% ipython --no-banner

In [1]: import numpy as np

In [2]: import numpy.linalg as la

In [3]: np.set_printoptions(suppress=True, linewidth=100)

In [4]: def tidy(a):
   ...:     return np.round(a, 2) + 0
   ...: 

In [5]: data = np.array([[0.52, -1.32, 0.95, -0.24, -1.7],
   ...:     [-0.82, 2.67, -2.25, -1.0, 1.73],
   ...:     [-0.22, 1.11, -1.06, -0.22, 0.92]])

In [6]: other = np.array([[1, 0], [-1, -3], [-5, -2], [4, -1], [-2, 1]])

In [7]: other @ data
Traceback (most recent call last):
  Cell In[7], line 1
    other @ data
ValueError: matmul: Input operand 1 has a mismatch in its core dimension 0, with gufunc signature (n?,k),(k,m?)->(n?,m?) (size 3 is different from 2)


In [8]: tidy(np.einsum("ik,kj->ji", data, other))
Out[8]: 
array([[-0.47,  0.3 ,  1.25],
       [ 0.6 , -0.78, -0.07]])

In [9]: tidy(np.einsum("ij,ij->i", data, data))
Out[9]: array([ 5.86, 16.86,  3.3 ])

In [10]: tidy(other.T @ data.T)
Out[10]: 
array([[-0.47,  0.3 ,  1.25],
       [ 0.6 , -0.78, -0.07]])

In [11]: la.matrix_rank(data @ other)
Out[11]: np.int64(2)

In [12]: tidy(data @ other)
Out[12]: 
array([[-0.47,  0.6 ],
       [ 0.3 , -0.78],
       [ 1.25, -0.07]])

In [13]: other = data / la.norm(data, axis=1)
Traceback (most recent call last):
  Cell In[13], line 1
    other = data / la.norm(data, axis=1)
ValueError: operands could not be broadcast together with shapes (3,5) (3,) 


In [14]: other = data / la.norm(data, axis=1, keepdims=True)

In [15]: C2 = other @ other.T

In [16]: tidy(la.norm(other, axis=1))
Out[16]: array([1., 1., 1.])

In [17]: (C2 - 2 * np.eye(3)).round(6).argmax(axis=1)
Out[17]: array([1, 2, 1])

In [18]: u, v = data[1], data[0]

In [19]: tidy(u @ v)
Out[19]: np.float64(-8.79)

In [20]: p = (u @ v) / (u @ u) * u

In [21]: tidy(p)
Out[21]: array([ 0.43, -1.39,  1.17,  0.52, -0.9 ])

In [22]: tidy(la.norm(u + v) ** 2 + la.norm(u - v) ** 2)
Out[22]: np.float64(45.44)

In [23]: tidy((v - p) @ u)
Out[23]: np.float64(0.0)

In [24]: W = np.array([[1, 3, 1, 2, 3, 5],
    ...:     [2, 0, 2, 3, 5, 0],
    ...:     [4, 2, 3, 5, 0, 4],
    ...:     [1, 1, 2, 5, 2, 2],
    ...:     [5, 2, 4, 2, 3, 5]])

In [25]: c = np.array([-3, 0, -3, -3, -1, 1])

In [26]: hid = np.maximum(data @ W + c, 0)

In [27]: (hid > 0).astype(int)
Out[27]: 
array([[0, 0, 0, 0, 0, 0],
       [1, 0, 0, 0, 1, 0],
       [0, 0, 0, 0, 1, 0]])

In [28]: cent = np.array([[0, -3], [3, 1], [-1, -3], [2, -2], [1, 0], [0, 1]])

In [29]: W @ cent
Out[29]: 
array([[ 15,  -2],
       [  9, -18],
       [ 13, -25],
       [ 13, -16],
       [  9, -24]])

In [30]: tidy(hid @ cent)
Out[30]: 
array([[ 0.  ,  0.  ],
       [13.08, -0.51],
       [ 6.21,  0.  ]])

In [31]: T = np.stack([data, -2 * data, data[::-1]])

In [32]: T.shape
Out[32]: (3, 3, 5)

In [33]: la.matrix_rank(T)
Out[33]: array([3, 3, 3])

In [34]: (T @ data.T).shape
Out[34]: (3, 3, 3)

In [35]: arr = np.load("out11.npy")

In [36]: arr
Out[36]: 
array([[1, 4, 4, 1, 5],
       [4, 1, 4, 4, 1],
       [4, 4, 1, 4, 4],
       [1, 4, 4, 1, 4],
       [5, 1, 4, 4, 1]])

In [37]: ev, evecs = la.eigh(arr)

In [38]: (ev > 1e-8).sum(), (ev < -1e-8).sum()
Out[38]: (np.int64(2), np.int64(3))

In [39]: tidy(ev)
Out[39]: array([-6.54, -3.57, -0.46,  0.5 , 15.07])

In [40]: tidy(la.eigvalsh(arr @ arr))
Out[40]: array([  0.21,   0.25,  12.74,  42.79, 227.01])

In [41]: tidy(la.eigvalsh(arr + 3 * np.eye(5)))
Out[41]: array([-3.54, -0.57,  2.54,  3.5 , 18.07])

In [42]: np.unique(ev.round(6) + 0, return_counts=True)[1]
Out[42]: array([1, 1, 1, 1, 1])

In [43]: tidy(ev.sum()), np.trace(arr)
Out[43]: (np.float64(5.0), np.int64(5))

In [44]: tidy(evecs @ np.diag(ev) @ evecs.T)
Out[44]: 
array([[1., 4., 4., 1., 5.],
       [4., 1., 4., 4., 1.],
       [4., 4., 1., 4., 4.],
       [1., 4., 4., 1., 4.],
       [5., 1., 4., 4., 1.]])

In [45]: tidy(la.svd(arr, compute_uv=False))
Out[45]: array([15.07,  6.54,  3.57,  0.5 ,  0.46])

In [46]: tidy(evecs.T @ arr @ evecs)
Out[46]: 
array([[-6.54,  0.  ,  0.  ,  0.  ,  0.  ],
       [ 0.  , -3.57,  0.  ,  0.  ,  0.  ],
       [ 0.  ,  0.  , -0.46,  0.  ,  0.  ],
       [ 0.  ,  0.  ,  0.  ,  0.5 ,  0.  ],
       [ 0.  ,  0.  ,  0.  ,  0.  , 15.07]])

In [47]: tidy(np.abs(evecs[:, -1]))
Out[47]: array([0.45, 0.42, 0.49, 0.42, 0.45])

In [48]: A = np.load("layer0.npy")

In [49]: A
Out[49]: 
array([[0, 1, 1, 0, 0],
       [1, 0, 0, 1, 1],
       [1, 0, 0, 0, 1],
       [0, 1, 0, 0, 1],
       [0, 1, 1, 1, 0]])

In [50]: def softmax(z):
    ...:     e = np.exp(z - z.max(axis=-1, keepdims=True))
    ...:     return e / e.sum(axis=-1, keepdims=True)
    ...: 

In [51]: tidy(softmax(A).sum(axis=1))
Out[51]: array([1., 1., 1., 1., 1.])

In [52]: tidy(softmax(A[0] + -1))
Out[52]: array([0.12, 0.32, 0.32, 0.12, 0.12])

In [53]: scores = A @ A.T / np.sqrt(5)

In [54]: tidy(softmax(scores))
Out[54]: 
array([[0.29, 0.12, 0.12, 0.18, 0.29],
       [0.1 , 0.37, 0.24, 0.15, 0.15],
       [0.12, 0.29, 0.29, 0.18, 0.12],
       [0.18, 0.18, 0.18, 0.28, 0.18],
       [0.24, 0.15, 0.1 , 0.15, 0.37]])

In [55]: softmax(scores).round(6).argmax(axis=1)
Out[55]: array([0, 1, 1, 3, 4])

In [56]: tidy(softmax(scores + np.triu(np.full(scores.shape, -np.inf), 1)))
Out[56]: 
array([[1.  , 0.  , 0.  , 0.  , 0.  ],
       [0.21, 0.79, 0.  , 0.  , 0.  ],
       [0.17, 0.42, 0.42, 0.  , 0.  ],
       [0.22, 0.22, 0.22, 0.34, 0.  ],
       [0.24, 0.15, 0.1 , 0.15, 0.37]])

In [57]: U, sigma, Vt = la.svd(A)

In [58]: tidy(sigma)
Out[58]: array([2.48, 2.  , 1.17, 0.69, 0.  ])

In [59]: np.argmax(sigma[:-1] / (sigma[1:] + 1e-6)) + 1
Out[59]: np.int64(4)

In [60]: other = U[:, :4] @ np.diag(sigma[:4]) @ Vt[:4]

In [61]: la.matrix_rank(other)
Out[61]: np.int64(4)

In [62]: tidy(la.norm(A - other, 2)), tidy(sigma[4])
Out[62]: (np.float64(0.0), np.float64(0.0))

In [63]: tidy(other)
Out[63]: 
array([[0., 1., 1., 0., 0.],
       [1., 0., 0., 1., 1.],
       [1., 0., 0., 0., 1.],
       [0., 1., 0., 0., 1.],
       [0., 1., 1., 1., 0.]])

In [64]: feats = np.loadtxt("dump.csv", delimiter=",")

In [65]: feats
Out[65]: 
array([[ 2., -2., -1.],
       [ 3., -1., -1.],
       [ 3.,  0., -1.],
       [ 1., -1., -1.],
       [ 0., -3.,  1.],
       [ 1., -3.,  0.],
       [ 3., -4., -1.],
       [ 4., -5., -2.],
       [ 5., -5., -2.],
       [ 6., -7.,  0.],
       [ 4., -7., -2.],
       [ 3., -6.,  0.],
       [ 4., -7.,  2.],
       [ 2., -5.,  2.],
       [ 2., -3.,  1.],
       [ 1., -4.,  0.],
       [ 3., -3.,  2.],
       [ 2., -5.,  0.],
       [ 2., -5.,  0.],
       [ 2., -4.,  2.],
       [ 0., -2.,  4.],
       [-2., -3.,  2.]])

In [66]: C2 = np.cov(feats, rowvar=False)

In [67]: tidy(C2)
Out[67]: 
array([[ 3.18, -1.81, -1.41],
       [-1.81,  3.93,  0.16],
       [-1.41,  0.16,  2.56]])

In [68]: np.median(feats, axis=0)
Out[68]: array([ 2., -4.,  0.])

In [69]: tidy(np.corrcoef(feats.T))
Out[69]: 
array([[ 1.  , -0.51, -0.49],
       [-0.51,  1.  ,  0.05],
       [-0.49,  0.05,  1.  ]])

In [70]: tidy(la.eigvalsh(C2)[::-1])
Out[70]: array([5.75, 2.95, 0.98])

In [71]: other = feats / np.sqrt((feats ** 2).mean(axis=1, keepdims=True))

In [72]: la.matrix_rank(other) == la.matrix_rank(feats)
Out[72]: np.True_

In [73]: tidy(la.norm(other, axis=1))
Out[73]: 
array([1.73, 1.73, 1.73, 1.73, 1.73, 1.73, 1.73, 1.73, 1.73, 1.73, 1.73, 1.73, 1.73, 1.73, 1.73,
       1.73, 1.73, 1.73, 1.73, 1.73, 1.73, 1.73])

In [74]: tidy(other[15])
Out[74]: array([ 0.42, -1.68,  0.  ])

In [75]: x0 = np.array([2, -1, 1])

In [76]: feats @ (2 * x0)
Out[76]: 
array([10., 12., 10.,  4.,  8., 10., 18., 22., 26., 38., 26., 24., 34., 22., 16., 12., 22., 18.,
       18., 20., 12.,  2.])

In [77]: np.einsum("ij,j->i", feats, x0)
Out[77]: 
array([ 5.,  6.,  5.,  2.,  4.,  5.,  9., 11., 13., 19., 13., 12., 17., 11.,  8.,  6., 11.,  9.,
        9., 10.,  6.,  1.])

In [78]: x0 @ feats
Traceback (most recent call last):
  Cell In[78], line 1
    x0 @ feats
ValueError: matmul: Input operand 1 has a mismatch in its core dimension 0, with gufunc signature (n?,k),(k,m?)->(n?,m?) (size 22 is different from 3)


In [79]: (feats * x0).sum(axis=1)
Out[79]: 
array([ 5.,  6.,  5.,  2.,  4.,  5.,  9., 11., 13., 19., 13., 12., 17., 11.,  8.,  6., 11.,  9.,
        9., 10.,  6.,  1.])

In [80]: np.sign((feats @ x0).round(6))
Out[80]: array([1., 1., 1., 1., 1., 1., 1., 1., 1., 1., 1., 1., 1., 1., 1., 1., 1., 1., 1., 1., 1., 1.])

In [81]: feats @ np.eye(3)[2]
Out[81]: 
array([-1., -1., -1., -1.,  1.,  0., -1., -2., -2.,  0., -2.,  0.,  2.,  2.,  1.,  0.,  2.,  0.,
        0.,  2.,  4.,  2.])

In [82]: x0 = np.array([0, -4, -4])

In [83]: y = feats @ x0

In [84]: tidy(la.lstsq(feats, y)[0])
Out[84]: array([ 0., -4., -4.])

In [85]: tidy(la.pinv(feats) @ feats)
Out[85]: 
array([[1., 0., 0.],
       [0., 1., 0.],
       [0., 0., 1.]])

In [86]: rng = np.random.default_rng(71658)

In [87]: y = y + 0.3 * rng.normal(size=22)

In [88]: tidy(y)
Out[88]: 
array([11.48,  7.42,  3.8 ,  7.98,  8.01, 11.54, 19.7 , 27.52, 27.89, 28.14, 36.18, 23.89, 20.34,
       11.66,  7.64, 15.99,  4.07, 19.85, 19.99,  7.88, -8.2 ,  4.18])

In [89]: c, *_ = la.lstsq(feats, y)

In [90]: tidy(la.norm(y - feats @ c))
Out[90]: np.float64(1.21)

In [91]: [round(float(la.norm(la.solve(feats.T @ feats + lam * np.eye(3), feats.T @ y))), 2) for lam in (0, 1, 10, 100)]
Out[91]: [5.66, 5.51, 4.65, 3.04]
